In [1]: import numpy as np

In [2]: np.set_printoptions(precision=1, suppress=True, linewidth=200)

In [3]: rnd = lambda a: np.round(a, 1) + 0

In [4]: F = np.loadtxt("mat.csv", delimiter=",")

In [5]: F
Out[5]: 
array([[ 0.,  0.,  3.,  0.,  0.],
       [ 8.,  8.,  3.,  3.,  4.],
       [ 0.,  0.,  3.,  0.,  0.],
       [ 0.,  0.,  3.,  0.,  0.],
       [ 6.,  5.,  3.,  2.,  3.],
       [ 0.,  0.,  3.,  0.,  0.],
       [10., 11.,  3.,  4.,  5.],
       [ 6.,  4.,  3.,  1.,  0.],
       [ 5.,  4.,  3.,  2.,  4.],
       [ 5.,  2.,  3.,  0.,  0.],
       [ 9.,  9.,  3.,  3.,  3.]])

In [6]: x0 = np.array([2, 1, -1, 1, -1])

In [7]: rhs = F @ x0

In [8]: rnd(np.linalg.lstsq(F, rhs)[0])
Out[8]: array([ 2.,  1., -1.,  1., -1.])

In [9]: rnd(np.linalg.pinv(F) @ F)
Out[9]: 
array([[1., 0., 0., 0., 0.],
       [0., 1., 0., 0., 0.],
       [0., 0., 1., 0., 0.],
       [0., 0., 0., 1., 0.],
       [0., 0., 0., 0., 1.]])

In [10]: rng = np.random.default_rng(41)

In [11]: rhs = rhs + 0.3 * rng.normal(size=11)

In [12]: rnd(rhs)
Out[12]: array([-3.4, 20.1, -3. , -2.8, 12.6, -2.7, 27. , 13.6,  8.6,  8.6, 23.8])

In [13]: coef, *_ = np.linalg.lstsq(F, rhs)

In [14]: coef.round()
Out[14]: array([ 2.,  1., -1.,  1., -1.])

In [15]: out = F / np.linalg.norm(F, axis=1, keepdims=True)

In [16]: cov = out @ out.T

In [17]: (np.abs(cov) > 0.9).astype(int)
Out[17]: 
array([[1, 0, 1, 1, 0, 1, 0, 0, 0, 0, 0],
       [0, 1, 0, 0, 1, 0, 1, 1, 1, 0, 1],
       [1, 0, 1, 1, 0, 1, 0, 0, 0, 0, 0],
       [1, 0, 1, 1, 0, 1, 0, 0, 0, 0, 0],
       [0, 1, 0, 0, 1, 0, 1, 1, 1, 0, 1],
       [1, 0, 1, 1, 0, 1, 0, 0, 0, 0, 0],
       [0, 1, 0, 0, 1, 0, 1, 1, 1, 0, 1],
       [0, 1, 0, 0, 1, 0, 1, 1, 0, 1, 1],
       [0, 1, 0, 0, 1, 0, 1, 0, 1, 0, 1],
       [0, 0, 0, 0, 0, 0, 0, 1, 0, 1, 0],
       [0, 1, 0, 0, 1, 0, 1, 1, 1, 0, 1]])

In [18]: rnd(np.degrees(np.arccos(np.clip(cov[0, 4], -1, 1))))
Out[18]: np.float64(70.8)

In [19]: rnd(cov[0])
Out[19]: array([1. , 0.2, 1. , 1. , 0.3, 1. , 0.2, 0.4, 0.4, 0.5, 0.2])
